$ python -q
>>> import numpy as np
>>> np.set_printoptions(precision=2, suppress=True, linewidth=200, floatmode="fixed")
>>> mat = np.array([[-3, 0, 0],
...     [3, -3, -3],
...     [-1, 2, -3],
...     [-3, 3, 0],
...     [-2, -3, -1],
...     [2, 2, -2]])
>>> print(mat)
[[-3  0  0]
 [ 3 -3 -3]
 [-1  2 -3]
 [-3  3  0]
 [-2 -3 -1]
 [ 2  2 -2]]
>>> rng = np.random.default_rng(99)
>>> idx = rng.permutation(3)
>>> M2 = mat[:, idx] * rng.choice([-1, 1], 3)
>>> print(M2)
[[-3  0  0]
 [ 3 -3  3]
 [-1 -3 -2]
 [-3  0 -3]
 [-2 -1  3]
 [ 2 -2 -2]]
>>> Uu, _, Vt = np.linalg.svd(mat.T @ M2)
>>> print(np.round(np.linalg.lstsq(mat, M2)[0], 2) + 0)
[[ 1.00  0.00  0.00]
 [ 0.00  0.00 -1.00]
 [ 0.00  1.00  0.00]]
>>> print(idx)
[0 2 1]
>>> print(np.round(Uu @ Vt, 2) + 0)
[[ 1.00  0.00  0.00]
 [ 0.00  0.00 -1.00]
 [ 0.00  1.00  0.00]]
>>> data = np.array([[0.5, -0.7, -0.5, -0.1],
...     [-0.7, 0.02, -0.7, -0.14],
...     [-0.5, -0.7, 0.5, -0.1],
...     [-0.1, -0.14, -0.1, 0.98]])
>>> print(data)
[[ 0.50 -0.70 -0.50 -0.10]
 [-0.70  0.02 -0.70 -0.14]
 [-0.50 -0.70  0.50 -0.10]
 [-0.10 -0.14 -0.10  0.98]]
>>> print(np.round(np.linalg.eigvalsh(data).min(), 2))
-1.0
>>> print([round(float(np.linalg.det(data[:i, :i])), 2) + 0 for i in range(1, 5)])
[0.5, -0.48, -0.98, -1.0]
>>> sig = 20 * 0.9 ** np.arange(5)
>>> Q, _ = np.linalg.qr(np.array([[1.1, 1.1, 1.1, 0.2, -1.3],
...     [0.6, -1.5, -1.2, -0.4, 2.2],
...     [0.5, -0.6, 0.0, -0.3, 1.0],
...     [0.7, 2.1, 2.4, -0.4, 1.3],
...     [1.0, 2.1, -0.2, 0.8, 1.5]]))
>>> E = rng.normal(size=(11, 5)) * sig @ Q
>>> print(E)
[[  1.50   6.30 -14.57  28.53  31.16]
 [ -9.30  -3.49   2.83 -33.31   9.48]
 [ -4.04 -16.30   3.07   8.40   9.71]
 [ -8.02   1.88   4.14  10.79  12.81]
 [ -2.56   3.72  25.67   2.65 -21.54]
 [ -9.84  -0.31 -11.24  -2.60  12.20]
 [ -4.18 -36.14  26.12 -13.12   2.20]
 [-15.18  -2.22 -20.68  -6.38 -18.61]
 [-26.78 -14.58  -1.52  16.94  16.34]
 [ -9.47   3.06   3.13  16.90  -0.94]
 [ -1.11  -4.97  -5.35  17.53   2.34]]
>>> M2 = np.c_[E[:, :3] @ np.array([[3, 3, 2], [1, 2, 3], [0, 3, 1]]), np.array([-3, 2, 3, -3, 0, 2, -5, -4, 0, 4, 4])]
>>> print(M2)
[[  10.81  -26.61    7.33   -3.00]
 [ -31.39  -26.38  -26.24    2.00]
 [ -28.42  -35.51  -53.91    3.00]
 [ -22.18   -7.88   -6.25   -3.00]
 [  -3.96   76.76   31.72    0.00]
 [ -29.82  -63.84  -31.83    2.00]
 [ -48.67   -6.44  -90.66   -5.00]
 [ -47.78 -112.04  -57.72   -4.00]
 [ -94.92 -114.05  -98.81    0.00]
 [ -25.34  -12.88   -6.61    4.00]
 [  -8.30  -29.32  -22.47    4.00]]
>>> print(np.round(np.linalg.norm(M2 - E @ np.linalg.lstsq(E, M2)[0], axis=0), 2) + 0)
[ 0.00  0.00  0.00 10.05]
>>> print(np.linalg.norm(np.linalg.qr(E)[0].T @ M2, axis=0) ** 2 / ((M2 ** 2).sum(axis=0) + 1e-12))
[1.00 1.00 1.00 0.07]
>>> print(np.round(np.linalg.lstsq(E, M2[:, 0])[0], 2) + 0)
[3.00 1.00 0.00 0.00 0.00]
>>> C = E[[5, 8]].astype(float)
>>> for _ in range(4):
...     idx = np.linalg.norm(E[:, None] - C, axis=-1).argmin(axis=1)
...     C = np.array([E[idx == j].mean(axis=0) for j in range(2)])
... 
>>> print(idx)
[0 0 0 0 0 0 1 0 1 0 0]
>>> print(np.bincount(idx))
[9 2]
>>> print(C[1] - C[0])
[ -9.03 -23.99  13.75  -2.81   5.20]
>>> u, v = E[6], E[8]
>>> print(round(u @ v, 2))
412.56
>>> pr = (u @ v) / (u @ u) * u
>>> print(v - pr)
[-25.99  -7.75  -6.45  19.42  15.93]
>>> print(np.linalg.matrix_rank(np.outer(u, v)))
1
>>> Xs = E - E.mean(axis=0)
>>> Uu, sig, Vt = np.linalg.svd(Xs, full_matrices=False)
>>> print(sig)
[65.75 45.16 43.85 30.01 20.67]
>>> print(np.abs(Vt[0]).argmax())
3
>>> print(np.abs(Vt[-1]))
[0.83 0.38 0.37 0.01 0.17]
>>> print(sig ** 2 / (sig ** 2).sum())
[0.45 0.21 0.20 0.09 0.04]
>>> Uu, sig, Vt = np.linalg.svd(E, full_matrices=False)
>>> print(sig)
[67.07 53.94 44.01 35.82 23.46]
>>> print(round(np.sqrt((sig ** 2).sum()), 2), round(np.linalg.norm(E), 2))
105.73 105.73
>>> print(np.round(Uu.T @ E @ Vt.T, 2) + 0)
[[67.07  0.00  0.00  0.00  0.00]
 [ 0.00 53.94  0.00  0.00  0.00]
 [ 0.00  0.00 44.01  0.00  0.00]
 [ 0.00  0.00  0.00 35.82  0.00]
 [ 0.00  0.00  0.00  0.00 23.46]]
>>> print(sig / sig[0])
[1.00 0.80 0.66 0.53 0.35]
>>> J = np.abs(np.array([[5, 8, 4, 2, -2],
...     [-4, 7, 1, -8, -5],
...     [0, -5, 7, 9, -9],
...     [-5, 8, 2, 3, 6],
...     [-6, 8, -4, 4, 4]])) + np.eye(5)
>>> J = J / J.sum(axis=1, keepdims=True)
>>> print(J)
[[0.27 0.36 0.18 0.09 0.09]
 [0.15 0.31 0.04 0.31 0.19]
 [0.00 0.16 0.26 0.29 0.29]
 [0.20 0.32 0.08 0.16 0.24]
 [0.22 0.30 0.15 0.15 0.19]]
>>> print(np.linalg.matrix_power(J, 100))
[[0.18 0.30 0.12 0.21 0.19]
 [0.18 0.30 0.12 0.21 0.19]
 [0.18 0.30 0.12 0.21 0.19]
 [0.18 0.30 0.12 0.21 0.19]
 [0.18 0.30 0.12 0.21 0.19]]
>>> print(J.sum(axis=1))
[1.00 1.00 1.00 1.00 1.00]
>>> pr = np.eye(5)[1]
>>> for _ in range(3):
...     pr = pr @ J
...     print(pr.round(2))
... 
[0.15 0.31 0.04 0.31 0.19]
[0.19 0.31 0.10 0.20 0.19]
[0.18 0.30 0.12 0.20 0.19]
>>> print((J - J.T) / 2)
[[ 0.00  0.10  0.09 -0.05 -0.07]
 [-0.10  0.00 -0.06 -0.01 -0.05]
 [-0.09  0.06  0.00  0.11  0.07]
 [ 0.05  0.01 -0.11  0.00  0.05]
 [ 0.07  0.05 -0.07 -0.05  0.00]]
>>> assert J == J.T
Traceback (most recent call last):
  File "<python-input-54>", line 1, in <module>
    assert J == J.T
           ^^^^^^^^
ValueError: The truth value of an array with more than one element is ambiguous. Use a.any() or a.all()
>>> print(round(np.abs(np.linalg.eigvals(J)).max(), 2))
1.0
>>> print(np.round(np.linalg.det(J), 2))
-0.0
>>> M2 = J / np.linalg.norm(J, axis=1, keepdims=True)
>>> cov = M2 @ M2.T
>>> print(np.round(np.degrees(np.arccos(np.clip(cov[0, 2], -1, 1))), 2))
52.25
>>> print((cov - 2 * np.eye(5)).round(6).argmax(axis=1))
[4 3 1 4 3]
>>> print((np.abs(cov) > 0.9).astype(int))
[[1 0 0 1 1]
 [0 1 0 1 1]
 [0 0 1 0 0]
 [1 1 0 1 1]
 [1 1 0 1 1]]
>>> print(np.linalg.norm(M2, axis=1))
[1.00 1.00 1.00 1.00 1.00]
>>> K = np.loadtxt("m.csv", delimiter=",")
>>> print(K)
[[-1.00  1.00  0.00  0.00  0.00]
 [ 0.00 -1.00  1.00  0.00  0.00]
 [ 0.00  0.00 -1.00  1.00  0.00]
 [ 0.00  0.00  0.00 -1.00  1.00]
 [ 0.00  0.00  0.00  0.00 -1.00]]
>>> M2 = np.array([[0, -2, 3], [-2, -3, -2], [3, -3, 0], [2, 1, -2], [-2, -1, 2]])
>>> print(np.einsum("ij,ij->i", K, K))
[2.00 2.00 2.00 2.00 1.00]
>>> print(np.vstack([K, M2.T]).shape)
(8, 5)
>>> print(np.einsum("ik,kj->ij", K, M2))
[[-2.00 -1.00 -5.00]
 [ 5.00  0.00  2.00]
 [-1.00  4.00 -2.00]
 [-4.00 -2.00  4.00]
 [ 2.00  1.00 -2.00]]
>>> print(np.linalg.matrix_rank(np.vstack([K, M2.T])))
5
>>> print(M2.T @ K.T)
[[-2.00  5.00 -1.00 -4.00  2.00]
 [-1.00  0.00  4.00 -2.00  1.00]
 [-5.00  2.00 -2.00  4.00 -2.00]]
>>> print(K @ M2)
[[-2.00 -1.00 -5.00]
 [ 5.00  0.00  2.00]
 [-1.00  4.00 -2.00]
 [-4.00 -2.00  4.00]
 [ 2.00  1.00 -2.00]]
>>> F = np.loadtxt("block1.csv", delimiter=",")
>>> print(F)
[[ 2.58 -2.92  0.40 -3.10]
 [ 3.29 -1.10 -1.46 -3.29]
 [-0.36 -3.84  3.12 -0.63]
 [ 3.18 -1.69 -0.94 -3.34]
 [ 3.10 -1.96 -0.69 -3.33]
 [ 2.72  1.75 -3.20 -2.06]
 [-3.26 -0.14  2.37  2.95]
 [ 2.16 -3.36  1.02 -2.82]
 [ 1.74  3.02 -3.48 -0.84]
 [-2.89 -1.41  3.07  2.29]
 [-3.20  1.60  1.03  3.34]
 [ 0.05  3.91 -2.97  0.93]
 [-2.81  2.59  0.01  3.22]
 [ 0.51 -3.97  2.62 -1.46]
 [ 0.49 -3.97  2.63 -1.44]
 [ 2.74  1.72 -3.19 -2.09]
 [-2.65 -1.88  3.25  1.96]
 [-0.56 -3.77  3.21 -0.43]
 [-1.76 -3.01  3.48  0.87]
 [ 1.21  3.43 -3.42 -0.25]
 [-2.00  3.49 -1.23  2.71]
 [-2.66 -1.87  3.25  1.97]
 [-3.31  0.27  2.10  3.10]
 [-1.38 -3.32  3.45  0.43]
 [ 2.92 -2.38 -0.24 -3.27]
 [-2.94 -1.29  3.01  2.37]
 [ 2.97 -2.28 -0.35 -3.29]
 [-1.25 -3.41  3.42  0.29]
 [ 1.18 -3.88  2.08 -2.06]
 [ 3.11 -1.93 -0.71 -3.33]
 [ 0.80 -3.95  2.40 -1.72]
 [ 1.52  3.21 -3.47 -0.59]
 [-1.15 -3.47  3.40  0.19]
 [-3.31  0.33  2.05  3.12]
 [ 2.24 -3.30  0.92 -2.88]
 [ 0.87 -3.94  2.35 -1.78]]
>>> print(F.reshape(2, -1))
[[ 2.58 -2.92  0.40 -3.10  3.29 -1.10 -1.46 -3.29 -0.36 -3.84  3.12 -0.63  3.18 -1.69 -0.94 -3.34  3.10 -1.96 -0.69 -3.33  2.72  1.75 -3.20 -2.06 -3.26 -0.14  2.37  2.95  2.16 -3.36  1.02 -2.82
   1.74  3.02 -3.48 -0.84 -2.89 -1.41  3.07  2.29 -3.20  1.60  1.03  3.34  0.05  3.91 -2.97  0.93 -2.81  2.59  0.01  3.22  0.51 -3.97  2.62 -1.46  0.49 -3.97  2.63 -1.44  2.74  1.72 -3.19 -2.09
  -2.65 -1.88  3.25  1.96 -0.56 -3.77  3.21 -0.43]
 [-1.76 -3.01  3.48  0.87  1.21  3.43 -3.42 -0.25 -2.00  3.49 -1.23  2.71 -2.66 -1.87  3.25  1.97 -3.31  0.27  2.10  3.10 -1.38 -3.32  3.45  0.43  2.92 -2.38 -0.24 -3.27 -2.94 -1.29  3.01  2.37
   2.97 -2.28 -0.35 -3.29 -1.25 -3.41  3.42  0.29  1.18 -3.88  2.08 -2.06  3.11 -1.93 -0.71 -3.33  0.80 -3.95  2.40 -1.72  1.52  3.21 -3.47 -0.59 -1.15 -3.47  3.40  0.19 -3.31  0.33  2.05  3.12
   2.24 -3.30  0.92 -2.88  0.87 -3.94  2.35 -1.78]]
>>> print(F.reshape(-1, 2))
[[ 2.58 -2.92]
 [ 0.40 -3.10]
 [ 3.29 -1.10]
 [-1.46 -3.29]
 [-0.36 -3.84]
 [ 3.12 -0.63]
 [ 3.18 -1.69]
 [-0.94 -3.34]
 [ 3.10 -1.96]
 [-0.69 -3.33]
 [ 2.72  1.75]
 [-3.20 -2.06]
 [-3.26 -0.14]
 [ 2.37  2.95]
 [ 2.16 -3.36]
 [ 1.02 -2.82]
 [ 1.74  3.02]
 [-3.48 -0.84]
 [-2.89 -1.41]
 [ 3.07  2.29]
 [-3.20  1.60]
 [ 1.03  3.34]
 [ 0.05  3.91]
 [-2.97  0.93]
 [-2.81  2.59]
 [ 0.01  3.22]
 [ 0.51 -3.97]
 [ 2.62 -1.46]
 [ 0.49 -3.97]
 [ 2.63 -1.44]
 [ 2.74  1.72]
 [-3.19 -2.09]
 [-2.65 -1.88]
 [ 3.25  1.96]
 [-0.56 -3.77]
 [ 3.21 -0.43]
 [-1.76 -3.01]
 [ 3.48  0.87]
 [ 1.21  3.43]
 [-3.42 -0.25]
 [-2.00  3.49]
 [-1.23  2.71]
 [-2.66 -1.87]
 [ 3.25  1.97]
 [-3.31  0.27]
 [ 2.10  3.10]
 [-1.38 -3.32]
 [ 3.45  0.43]
 [ 2.92 -2.38]
 [-0.24 -3.27]
 [-2.94 -1.29]
 [ 3.01  2.37]
 [ 2.97 -2.28]
 [-0.35 -3.29]
 [-1.25 -3.41]
 [ 3.42  0.29]
 [ 1.18 -3.88]
 [ 2.08 -2.06]
 [ 3.11 -1.93]
 [-0.71 -3.33]
 [ 0.80 -3.95]
 [ 2.40 -1.72]
 [ 1.52  3.21]
 [-3.47 -0.59]
 [-1.15 -3.47]
 [ 3.40  0.19]
 [-3.31  0.33]
 [ 2.05  3.12]
 [ 2.24 -3.30]
 [ 0.92 -2.88]
 [ 0.87 -3.94]
 [ 2.35 -1.78]]
>>> t3 = F.reshape(36, 2, -1)
>>> print(t3[:, 0])
[[ 2.58 -2.92]
 [ 3.29 -1.10]
 [-0.36 -3.84]
 [ 3.18 -1.69]
 [ 3.10 -1.96]
 [ 2.72  1.75]
 [-3.26 -0.14]
 [ 2.16 -3.36]
 [ 1.74  3.02]
 [-2.89 -1.41]
 [-3.20  1.60]
 [ 0.05  3.91]
 [-2.81  2.59]
 [ 0.51 -3.97]
 [ 0.49 -3.97]
 [ 2.74  1.72]
 [-2.65 -1.88]
 [-0.56 -3.77]
 [-1.76 -3.01]
 [ 1.21  3.43]
 [-2.00  3.49]
 [-2.66 -1.87]
 [-3.31  0.27]
 [-1.38 -3.32]
 [ 2.92 -2.38]
 [-2.94 -1.29]
 [ 2.97 -2.28]
 [-1.25 -3.41]
 [ 1.18 -3.88]
 [ 3.11 -1.93]
 [ 0.80 -3.95]
 [ 1.52  3.21]
 [-1.15 -3.47]
 [-3.31  0.33]
 [ 2.24 -3.30]
 [ 0.87 -3.94]]
>>> print(t3.transpose(1, 0, 2))
[[[ 2.58 -2.92]
  [ 3.29 -1.10]
  [-0.36 -3.84]
  [ 3.18 -1.69]
  [ 3.10 -1.96]
  [ 2.72  1.75]
  [-3.26 -0.14]
  [ 2.16 -3.36]
  [ 1.74  3.02]
  [-2.89 -1.41]
  [-3.20  1.60]
  [ 0.05  3.91]
  [-2.81  2.59]
  [ 0.51 -3.97]
  [ 0.49 -3.97]
  [ 2.74  1.72]
  [-2.65 -1.88]
  [-0.56 -3.77]
  [-1.76 -3.01]
  [ 1.21  3.43]
  [-2.00  3.49]
  [-2.66 -1.87]
  [-3.31  0.27]
  [-1.38 -3.32]
  [ 2.92 -2.38]
  [-2.94 -1.29]
  [ 2.97 -2.28]
  [-1.25 -3.41]
  [ 1.18 -3.88]
  [ 3.11 -1.93]
  [ 0.80 -3.95]
  [ 1.52  3.21]
  [-1.15 -3.47]
  [-3.31  0.33]
  [ 2.24 -3.30]
  [ 0.87 -3.94]]

 [[ 0.40 -3.10]
  [-1.46 -3.29]
  [ 3.12 -0.63]
  [-0.94 -3.34]
  [-0.69 -3.33]
  [-3.20 -2.06]
  [ 2.37  2.95]
  [ 1.02 -2.82]
  [-3.48 -0.84]
  [ 3.07  2.29]
  [ 1.03  3.34]
  [-2.97  0.93]
  [ 0.01  3.22]
  [ 2.62 -1.46]
  [ 2.63 -1.44]
  [-3.19 -2.09]
  [ 3.25  1.96]
  [ 3.21 -0.43]
  [ 3.48  0.87]
  [-3.42 -0.25]
  [-1.23  2.71]
  [ 3.25  1.97]
  [ 2.10  3.10]
  [ 3.45  0.43]
  [-0.24 -3.27]
  [ 3.01  2.37]
  [-0.35 -3.29]
  [ 3.42  0.29]
  [ 2.08 -2.06]
  [-0.71 -3.33]
  [ 2.40 -1.72]
  [-3.47 -0.59]
  [ 3.40  0.19]
  [ 2.05  3.12]
  [ 0.92 -2.88]
  [ 2.35 -1.78]]]
>>> print(np.swapaxes(t3, 1, 2)[19])
[[ 1.21 -3.42]
 [ 3.43 -0.25]]
